>>> import numpy as np
>>> np.set_printoptions(precision=2, suppress=True, linewidth=120, sign=" ")
>>> A = np.load("a.npy")
>>> A
array([[  0,   0,   0,   0,   2,   0,   0,   0,   0,   9,   0],
       [  0,   0,   0,   0,   2,   0,   0,   0,   0,   0,   0],
       [  0,   0,   0,   0,   2,   0,   0,   0,   0,   0,   0],
       [  0,   0,   0,   0,   2,   0,   0,   0,   0,   0,   0],
       [  3,  11,  12,  11,   2,  11,  24,  11,  25,  18,  26],
       [  9,  29,  30,  11,   2,  29,  24,  29,  25,   6,  26],
       [  0,   0,   0,   0,   2,   0,   0,   0,   0,   0,   0],
       [  0,   2,   3,   9,   2,   2,  18,   2,  19,  18,  20],
       [  9,  29,  30,  11,   2,  29,  24,  29,  25,   6,  26],
       [  0,   0,   0,   3,   2,   0,   0,   0,   1,   8,   2],
       [  0,   0,   0,   0,   2,   0,   0,   0,   0,   0,   0],
       [  6,  20,  21,   7,   2,  20,  12,  20,  13,   0,  14],
       [  6,  20,  21,   5,   2,  20,   6,  20,   7,   0,   8],
       [  4,  14,  15,   0,   2,  14,   0,  14,   0,   0,   0],
       [  8,  26,  27,  12,   2,  26,  27,  26,  28,  11,  29]])
>>> left, sig, vt = np.linalg.svd(A)
>>> vecs = vt[:(sig > 1e-8).sum()]
>>> rng = np.random.default_rng(23)
>>> vec = A[3] + 5 * A[13] + rng.integers(2) * np.eye(11)[6]
>>> vec
array([ 20.,  70.,  75.,   0.,  12.,  70.,   0.,  70.,   0.,   0.,   0.])
>>> round(float(np.linalg.norm(vec - vecs.T @ vecs @ vec)), 2)
0.0
>>> print(np.allclose(vecs.T @ vecs @ vec, vec))
True
>>> np.diag(vecs.T @ vecs)
array([ 0.44,  0.27,  0.75,  0.78,  1.  ,  0.27,  0.51,  0.27,  0.33,  1.  ,  0.38])
>>> ang = np.radians(135)
>>> Rm = np.eye(11)
>>> Rm[5, 5] = Rm[6, 6] = np.cos(ang)
>>> Rm[5, 6], Rm[6, 5] = -np.sin(ang), np.sin(ang)
>>> Rm
array([[ 1.  ,  0.  ,  0.  ,  0.  ,  0.  ,  0.  ,  0.  ,  0.  ,  0.  ,  0.  ,  0.  ],
       [ 0.  ,  1.  ,  0.  ,  0.  ,  0.  ,  0.  ,  0.  ,  0.  ,  0.  ,  0.  ,  0.  ],
       [ 0.  ,  0.  ,  1.  ,  0.  ,  0.  ,  0.  ,  0.  ,  0.  ,  0.  ,  0.  ,  0.  ],
       [ 0.  ,  0.  ,  0.  ,  1.  ,  0.  ,  0.  ,  0.  ,  0.  ,  0.  ,  0.  ,  0.  ],
       [ 0.  ,  0.  ,  0.  ,  0.  ,  1.  ,  0.  ,  0.  ,  0.  ,  0.  ,  0.  ,  0.  ],
       [ 0.  ,  0.  ,  0.  ,  0.  ,  0.  , -0.71, -0.71,  0.  ,  0.  ,  0.  ,  0.  ],
       [ 0.  ,  0.  ,  0.  ,  0.  ,  0.  ,  0.71, -0.71,  0.  ,  0.  ,  0.  ,  0.  ],
       [ 0.  ,  0.  ,  0.  ,  0.  ,  0.  ,  0.  ,  0.  ,  1.  ,  0.  ,  0.  ,  0.  ],
       [ 0.  ,  0.  ,  0.  ,  0.  ,  0.  ,  0.  ,  0.  ,  0.  ,  1.  ,  0.  ,  0.  ],
       [ 0.  ,  0.  ,  0.  ,  0.  ,  0.  ,  0.  ,  0.  ,  0.  ,  0.  ,  1.  ,  0.  ],
       [ 0.  ,  0.  ,  0.  ,  0.  ,  0.  ,  0.  ,  0.  ,  0.  ,  0.  ,  0.  ,  1.  ]])
>>> other = A @ Rm.T
>>> np.round(np.linalg.svd(A, compute_uv=False), 2) + 0, np.round(np.linalg.svd(other, compute_uv=False), 2) + 0
(array([ 153.96,   45.73,   13.13,    4.48,    3.17,    1.01,    0.  ,    0.  ,    0.  ,    0.  ,    0.  ]), array([ 153.96,   45.73,   13.13,    4.48,    3.17,    1.01,    0.  ,    0.  ,    0.  ,    0.  ,    0.  ]))
>>> np.round(np.linalg.det(Rm), 2), round(float(np.trace(Rm)), 2)
(np.float64(1.0), 7.59)
>>> np.allclose(np.linalg.norm(A, axis=1), np.linalg.norm(other, axis=1))
True
>>> print(np.allclose(Rm, Rm.T))
False
>>> np.round(np.linalg.matrix_power(Rm, 4), 2) + 0
array([[ 1.,  0.,  0.,  0.,  0.,  0.,  0.,  0.,  0.,  0.,  0.],
       [ 0.,  1.,  0.,  0.,  0.,  0.,  0.,  0.,  0.,  0.,  0.],
       [ 0.,  0.,  1.,  0.,  0.,  0.,  0.,  0.,  0.,  0.,  0.],
       [ 0.,  0.,  0.,  1.,  0.,  0.,  0.,  0.,  0.,  0.,  0.],
       [ 0.,  0.,  0.,  0.,  1.,  0.,  0.,  0.,  0.,  0.,  0.],
       [ 0.,  0.,  0.,  0.,  0., -1.,  0.,  0.,  0.,  0.,  0.],
       [ 0.,  0.,  0.,  0.,  0.,  0., -1.,  0.,  0.,  0.,  0.],
       [ 0.,  0.,  0.,  0.,  0.,  0.,  0.,  1.,  0.,  0.,  0.],
       [ 0.,  0.,  0.,  0.,  0.,  0.,  0.,  0.,  1.,  0.,  0.],
       [ 0.,  0.,  0.,  0.,  0.,  0.,  0.,  0.,  0.,  1.,  0.],
       [ 0.,  0.,  0.,  0.,  0.,  0.,  0.,  0.,  0.,  0.,  1.]])
>>> (Rm + Rm.T) / 2
array([[ 1.  ,  0.  ,  0.  ,  0.  ,  0.  ,  0.  ,  0.  ,  0.  ,  0.  ,  0.  ,  0.  ],
       [ 0.  ,  1.  ,  0.  ,  0.  ,  0.  ,  0.  ,  0.  ,  0.  ,  0.  ,  0.  ,  0.  ],
       [ 0.  ,  0.  ,  1.  ,  0.  ,  0.  ,  0.  ,  0.  ,  0.  ,  0.  ,  0.  ,  0.  ],
       [ 0.  ,  0.  ,  0.  ,  1.  ,  0.  ,  0.  ,  0.  ,  0.  ,  0.  ,  0.  ,  0.  ],
       [ 0.  ,  0.  ,  0.  ,  0.  ,  1.  ,  0.  ,  0.  ,  0.  ,  0.  ,  0.  ,  0.  ],
       [ 0.  ,  0.  ,  0.  ,  0.  ,  0.  , -0.71,  0.  ,  0.  ,  0.  ,  0.  ,  0.  ],
       [ 0.  ,  0.  ,  0.  ,  0.  ,  0.  ,  0.  , -0.71,  0.  ,  0.  ,  0.  ,  0.  ],
       [ 0.  ,  0.  ,  0.  ,  0.  ,  0.  ,  0.  ,  0.  ,  1.  ,  0.  ,  0.  ,  0.  ],
       [ 0.  ,  0.  ,  0.  ,  0.  ,  0.  ,  0.  ,  0.  ,  0.  ,  1.  ,  0.  ,  0.  ],
       [ 0.  ,  0.  ,  0.  ,  0.  ,  0.  ,  0.  ,  0.  ,  0.  ,  0.  ,  1.  ,  0.  ],
       [ 0.  ,  0.  ,  0.  ,  0.  ,  0.  ,  0.  ,  0.  ,  0.  ,  0.  ,  0.  ,  1.  ]])
>>> np.round(np.linalg.det(Rm), 2)
np.float64(1.0)
>>> np.round(Rm @ Rm, 2) + 0
array([[ 1.,  0.,  0.,  0.,  0.,  0.,  0.,  0.,  0.,  0.,  0.],
       [ 0.,  1.,  0.,  0.,  0.,  0.,  0.,  0.,  0.,  0.,  0.],
       [ 0.,  0.,  1.,  0.,  0.,  0.,  0.,  0.,  0.,  0.,  0.],
       [ 0.,  0.,  0.,  1.,  0.,  0.,  0.,  0.,  0.,  0.,  0.],
       [ 0.,  0.,  0.,  0.,  1.,  0.,  0.,  0.,  0.,  0.,  0.],
       [ 0.,  0.,  0.,  0.,  0.,  0.,  1.,  0.,  0.,  0.,  0.],
       [ 0.,  0.,  0.,  0.,  0., -1.,  0.,  0.,  0.,  0.,  0.],
       [ 0.,  0.,  0.,  0.,  0.,  0.,  0.,  1.,  0.,  0.,  0.],
       [ 0.,  0.,  0.,  0.,  0.,  0.,  0.,  0.,  1.,  0.,  0.],
       [ 0.,  0.,  0.,  0.,  0.,  0.,  0.,  0.,  0.,  1.,  0.],
       [ 0.,  0.,  0.,  0.,  0.,  0.,  0.,  0.,  0.,  0.,  1.]])
